$ python3 -q
>>> import numpy as np
>>> from numpy import linalg as LA
>>> np.set_printoptions(precision=2, suppress=True, linewidth=120, floatmode="fixed")
>>> M2 = np.array([[2, 2, 5, 4, 6, 1, 6],
...     [3, 0, 2, 3, 0, 9, 0],
...     [4, 3, 6, 0, 8, 3, 4],
...     [6, 9, 1, 5, 5, 4, 0],
...     [8, 7, 4, 2, 8, 7, 5],
...     [2, 0, 6, 9, 1, 9, 2],
...     [3, 4, 9, 0, 6, 8, 9],
...     [3, 3, 9, 4, 2, 9, 8],
...     [2, 7, 3, 1, 5, 3, 9],
...     [9, 5, 4, 6, 2, 9, 8]])
>>> M = M2.T @ M2
>>> M
array([[236, 206, 186, 149, 192, 277, 213],
       [206, 242, 169, 116, 212, 221, 222],
       [186, 169, 305, 156, 216, 325, 298],
       [149, 116, 156, 188,  99, 239, 141],
       [192, 212, 216,  99, 259, 214, 241],
       [277, 221, 325, 239, 214, 472, 314],
       [213, 222, 298, 141, 241, 314, 371]])
>>> # symmetric
>>> low = LA.cholesky(M)
>>> LA.eigvalsh(M).min() > 0
np.True_
>>> rng = np.random.default_rng(887930)
>>> lab = rng.permutation(7)
>>> lab
array([5, 3, 0, 6, 4, 2, 1])
>>> M2 = M[lab][:, lab]
>>> np.diag(M2)
array([472, 188, 236, 371, 259, 305, 242])
>>> M2
array([[472, 239, 277, 314, 214, 325, 221],
       [239, 188, 149, 141,  99, 156, 116],
       [277, 149, 236, 213, 192, 186, 206],
       [314, 141, 213, 371, 241, 298, 222],
       [214,  99, 192, 241, 259, 216, 212],
       [325, 156, 186, 298, 216, 305, 169],
       [221, 116, 206, 222, 212, 169, 242]])
>>> np.trace(M2)
np.int64(2073)
